$ ipython --no-banner

In [1]: import numpy as np

In [2]: np.set_printoptions(precision=1, suppress=True, linewidth=100)

In [3]: rd = lambda a: np.round(a, 1) + 0

In [4]: X = np.load("sample8.npy")

In [5]: rd(X)
Out[5]: 
array([[-1.7, -4.2,  3.2, -2.5,  0.8,  1.2],
       [-1.8, -5.7,  0.8,  0.1,  3.1, -0.2],
       [ 0.8,  2. , -0.7,  0.4, -0.9,  0.1],
       [-0.7, -2. , -0.7,  0.8,  1.7, -1.2]])

In [6]: U, sig, VT = np.linalg.svd(X)

In [7]: np.argmax(sig[:-1] / (sig[1:] + 1e-6)) + 1
Out[7]: np.int64(3)

In [8]: out = U[:, :3] @ np.diag(sig[:3]) @ VT[:3]

In [9]: rd(np.linalg.norm(X - out) / np.linalg.norm(X))
Out[9]: np.float64(0.0)

In [10]: rd(out)
Out[10]: 
array([[-1.7, -4.2,  3.2, -2.5,  0.8,  1.2],
       [-1.8, -5.7,  0.8,  0.1,  3.1, -0.2],
       [ 0.8,  2.1, -0.7,  0.4, -0.9,  0.1],
       [-0.7, -2. , -0.7,  0.8,  1.7, -1.2]])

In [11]: rd(np.linalg.norm(X - out, 2)), rd(sig[3])
Out[11]: (np.float64(0.0), np.float64(0.0))

In [12]: np.argsort(-np.linalg.norm(X, axis=0).round(6), kind="stable")[:3]
Out[12]: array([1, 4, 2])

In [13]: rd(np.linalg.norm(X, 2) / np.linalg.norm(X))
Out[13]: np.float64(0.9)

In [14]: np.linalg.matrix_rank(X, rtol=0.1)
Out[14]: np.int64(2)

In [15]: rd(X @ np.linalg.pinv(X) @ X)
Out[15]: 
array([[-1.7, -4.2,  3.2, -2.5,  0.8,  1.2],
       [-1.8, -5.7,  0.8,  0.1,  3.1, -0.2],
       [ 0.8,  2.1, -0.7,  0.4, -0.9,  0.1],
       [-0.7, -2. , -0.7,  0.8,  1.7, -1.2]])

In [16]: np.abs(np.diag(np.linalg.qr(X)[1])) > 1e-9
Out[16]: array([ True,  True,  True, False])

In [17]: np.unique(X.round(6), axis=0).shape
Out[17]: (4, 6)

In [18]: U, sig, VT = np.linalg.svd(X, full_matrices=False)

In [19]: rd(U.T @ X @ VT.T)
Out[19]: 
array([[9.2, 0. , 0. , 0. ],
       [0. , 4.1, 0. , 0. ],
       [0. , 0. , 0.5, 0. ],
       [0. , 0. , 0. , 0. ]])

In [20]: np.allclose(U * sig @ VT, X)
Out[20]: True

In [21]: rd(U.T @ U)
Out[21]: 
array([[1., 0., 0., 0.],
       [0., 1., 0., 0.],
       [0., 0., 1., 0.],
       [0., 0., 0., 1.]])

In [22]: rd(sig)
Out[22]: array([9.2, 4.1, 0.5, 0. ])

In [23]: rd(VT @ VT.T)
Out[23]: 
array([[1., 0., 0., 0.],
       [0., 1., 0., 0.],
       [0., 0., 1., 0.],
       [0., 0., 0., 1.]])

In [24]: rd(np.sqrt((sig ** 2).sum())), rd(np.linalg.norm(X))
Out[24]: (np.float64(10.1), np.float64(10.1))

In [25]: (sig > 1e-8).sum()
Out[25]: np.int64(3)

In [26]: rd(sig / sig[0])
Out[26]: array([1. , 0.4, 0.1, 0. ])

In [27]: rk = np.linalg.matrix_rank(X)

In [28]: rk
Out[28]: np.int64(3)

In [29]: N = np.linalg.svd(X)[2][rk:].T

In [30]: rd(N @ N.T)
Out[30]: 
array([[ 0.8, -0.2,  0.1, -0.2,  0.1, -0.2],
       [-0.2,  0.3,  0.1,  0. ,  0.4,  0.1],
       [ 0.1,  0.1,  0.6,  0.4,  0.2, -0.1],
       [-0.2,  0. ,  0.4,  0.5, -0.2, -0.1],
       [ 0.1,  0.4,  0.2, -0.2,  0.7,  0.1],
       [-0.2,  0.1, -0.1, -0.1,  0.1,  0.1]])

In [31]: N.shape
Out[31]: (6, 3)

In [32]: J = np.loadtxt("m.csv", delimiter=",")

In [33]: J
Out[33]: 
array([[ -1.1,  -0.2,  -1.3],
       [  0.9,   0.4,  -1.5],
       [  0. ,   2.2,  -2. ],
       [  2.1,  -1.8,  -0.7],
       [  0.4,  -0.2,   0.4],
       [  0.7,  -0.2,   0. ],
       [  1.2,  -0.7,   0.3],
       [  0.1,   1.2,  -0.4],
       [ -0.4,  -1.3,  -2.5],
       [ -0.3,   0.5,   0.7],
       [ -0.3,   0.8,   1.4],
       [  0.2,  -0.5,  -0.4],
       [  0.3,   0. ,  -0.4],
       [ -0.5,  -0.3,  -0.1],
       [ -0.1,   0.1,   1.4],
       [  0.5,   1.3,   0.5],
       [ -4. , -11. ,  16. ],
       [  0.7,  -0.6,  -0.1],
       [  0.1,   0.5,  -0.4],
       [ -1.3,   1. ,  -0.9],
       [ -0.8,   0. ,  -0.3],
       [  0.4,  -0.6,  -0.7],
       [  0.8,   0.4,   0.4]])

In [34]: Q, R = np.linalg.qr(J)

In [35]: rd(np.abs(np.diag(R)))
Out[35]: array([5.4, 9.3, 6.8])

In [36]: rd(Q @ R)
Out[36]: 
array([[ -1.1,  -0.2,  -1.3],
       [  0.9,   0.4,  -1.5],
       [  0. ,   2.2,  -2. ],
       [  2.1,  -1.8,  -0.7],
       [  0.4,  -0.2,   0.4],
       [  0.7,  -0.2,   0. ],
       [  1.2,  -0.7,   0.3],
       [  0.1,   1.2,  -0.4],
       [ -0.4,  -1.3,  -2.5],
       [ -0.3,   0.5,   0.7],
       [ -0.3,   0.8,   1.4],
       [  0.2,  -0.5,  -0.4],
       [  0.3,   0. ,  -0.4],
       [ -0.5,  -0.3,  -0.1],
       [ -0.1,   0.1,   1.4],
       [  0.5,   1.3,   0.5],
       [ -4. , -11. ,  16. ],
       [  0.7,  -0.6,  -0.1],
       [  0.1,   0.5,  -0.4],
       [ -1.3,   1. ,  -0.9],
       [ -0.8,   0. ,  -0.3],
       [  0.4,  -0.6,  -0.7],
       [  0.8,   0.4,   0.4]])

In [37]: rd(R)
Out[37]: 
array([[  5.4,   7.2, -11.7],
       [  0. ,   9.3,  -9.7],
       [  0. ,   0. ,  -6.8]])

In [38]: rd(abs(R[0, 0])), rd(np.linalg.norm(J[:, 0]))
Out[38]: (np.float64(5.4), np.float64(5.4))

In [39]: d = np.linalg.norm(J[:, None] - J[None], axis=-1)

In [40]: d.shape
Out[40]: (23, 23)

In [41]: np.linalg.matrix_rank(d ** 2)
Out[41]: np.int64(5)

In [42]: np.flatnonzero(d[9] < d.mean() / 2)
Out[42]: array([ 4,  5,  7,  9, 10, 11, 12, 13, 14, 15, 17, 18, 20, 22])

In [43]: (d + 1e9 * np.eye(23)).round(6).argmin(axis=1)
Out[43]: array([20, 12,  7,  6,  5, 17, 17, 18,  0, 10, 14, 21, 11, 20, 10, 22, 14,  5, 12, 20, 13, 11,  4])

In [44]: rng = np.random.default_rng(8455)

In [45]: idx = rng.permutation(3)

In [46]: out = J[:, idx] * rng.choice([-1, 1], 3)

In [47]: out
Out[47]: 
array([[  0.2,   1.1,   1.3],
       [ -0.4,  -0.9,   1.5],
       [ -2.2,  -0. ,   2. ],
       [  1.8,  -2.1,   0.7],
       [  0.2,  -0.4,  -0.4],
       [  0.2,  -0.7,  -0. ],
       [  0.7,  -1.2,  -0.3],
       [ -1.2,  -0.1,   0.4],
       [  1.3,   0.4,   2.5],
       [ -0.5,   0.3,  -0.7],
       [ -0.8,   0.3,  -1.4],
       [  0.5,  -0.2,   0.4],
       [ -0. ,  -0.3,   0.4],
       [  0.3,   0.5,   0.1],
       [ -0.1,   0.1,  -1.4],
       [ -1.3,  -0.5,  -0.5],
       [ 11. ,   4. , -16. ],
       [  0.6,  -0.7,   0.1],
       [ -0.5,  -0.1,   0.4],
       [ -1. ,   1.3,   0.9],
       [ -0. ,   0.8,   0.3],
       [  0.6,  -0.4,   0.7],
       [ -0.4,  -0.8,  -0.4]])

In [48]: U, _, VT = np.linalg.svd(J.T @ out)

In [49]: rd(np.linalg.lstsq(J, out)[0])
Out[49]: 
array([[ 0., -1.,  0.],
       [-1.,  0.,  0.],
       [ 0.,  0., -1.]])

In [50]: rd(U @ VT)
Out[50]: 
array([[ 0., -1.,  0.],
       [-1.,  0.,  0.],
       [ 0.,  0., -1.]])

In [51]: idx
Out[51]: array([1, 0, 2])

In [52]: ang = np.radians(102)

In [53]: R = np.eye(3)

In [54]: R[0, 0] = R[2, 2] = np.cos(ang)

In [55]: R[0, 2], R[2, 0] = -np.sin(ang), np.sin(ang)

In [56]: rd(R)
Out[56]: 
array([[-0.2,  0. , -1. ],
       [ 0. ,  1. ,  0. ],
       [ 1. ,  0. , -0.2]])

In [57]: out = J @ R.T

In [58]: np.allclose(np.linalg.norm(J, axis=1), np.linalg.norm(out, axis=1))
Out[58]: True

In [59]: np.allclose(J @ J.T, out @ out.T)
Out[59]: True

In [60]: rd(out)
Out[60]: 
array([[  1.5,  -0.2,  -0.8],
       [  1.3,   0.4,   1.2],
       [  2. ,   2.2,   0.4],
       [  0.2,  -1.8,   2.2],
       [ -0.5,  -0.2,   0.3],
       [ -0.1,  -0.2,   0.7],
       [ -0.5,  -0.7,   1.1],
       [  0.4,   1.2,   0.2],
       [  2.5,  -1.3,   0.1],
       [ -0.6,   0.5,  -0.4],
       [ -1.3,   0.8,  -0.6],
       [  0.3,  -0.5,   0.3],
       [  0.3,   0. ,   0.4],
       [  0.2,  -0.3,  -0.5],
       [ -1.3,   0.1,  -0.4],
       [ -0.6,   1.3,   0.4],
       [-14.8, -11. ,  -7.2],
       [  0. ,  -0.6,   0.7],
       [  0.4,   0.5,   0.2],
       [  1.2,   1. ,  -1.1],
       [  0.5,   0. ,  -0.7],
       [  0.6,  -0.6,   0.5],
       [ -0.6,   0.4,   0.7]])

In [61]: f = np.array([1, 3, 2, -3]) + 0.5

In [62]: F = np.outer(f, f) / (f @ f)

In [63]: rd(F)
Out[63]: 
array([[ 0.1,  0.2,  0.1, -0.1],
       [ 0.2,  0.5,  0.3, -0.3],
       [ 0.1,  0.3,  0.2, -0.2],
       [-0.1, -0.3, -0.2,  0.2]])

In [64]: ang = np.radians(15)

In [65]: R = np.eye(6)

In [66]: R[0, 0] = R[3, 3] = np.cos(ang)

In [67]: R[0, 3], R[3, 0] = -np.sin(ang), np.sin(ang)

In [68]: rd(R)
Out[68]: 
array([[ 1. ,  0. ,  0. , -0.3,  0. ,  0. ],
       [ 0. ,  1. ,  0. ,  0. ,  0. ,  0. ],
       [ 0. ,  0. ,  1. ,  0. ,  0. ,  0. ],
       [ 0.3,  0. ,  0. ,  1. ,  0. ,  0. ],
       [ 0. ,  0. ,  0. ,  0. ,  1. ,  0. ],
       [ 0. ,  0. ,  0. ,  0. ,  0. ,  1. ]])

In [69]: out = X @ R.T

In [70]: rd(np.linalg.det(R)), rd(np.trace(R))
Out[70]: (np.float64(1.0), np.float64(5.9))

In [71]: rd(np.abs(out - X).max(axis=0))
Out[71]: array([0.7, 0. , 0. , 0.5, 0. , 0. ])

In [72]: (np.linalg.matrix_power((R != 0) + (R.T != 0) + np.eye(6), 6) > 0).astype(int)
Out[72]: 
array([[1, 0, 0, 1, 0, 0],
       [0, 1, 0, 0, 0, 0],
       [0, 0, 1, 0, 0, 0],
       [1, 0, 0, 1, 0, 0],
       [0, 0, 0, 0, 1, 0],
       [0, 0, 0, 0, 0, 1]])

In [73]: rd(R @ R)
Out[73]: 
array([[ 0.9,  0. ,  0. , -0.5,  0. ,  0. ],
       [ 0. ,  1. ,  0. ,  0. ,  0. ,  0. ],
       [ 0. ,  0. ,  1. ,  0. ,  0. ,  0. ],
       [ 0.5,  0. ,  0. ,  0.9,  0. ,  0. ],
       [ 0. ,  0. ,  0. ,  0. ,  1. ,  0. ],
       [ 0. ,  0. ,  0. ,  0. ,  0. ,  1. ]])

In [74]: np.flatnonzero(np.linalg.matrix_power((R != 0) + (R.T != 0) + np.eye(6), 6)[0])
Out[74]: array([0, 3])
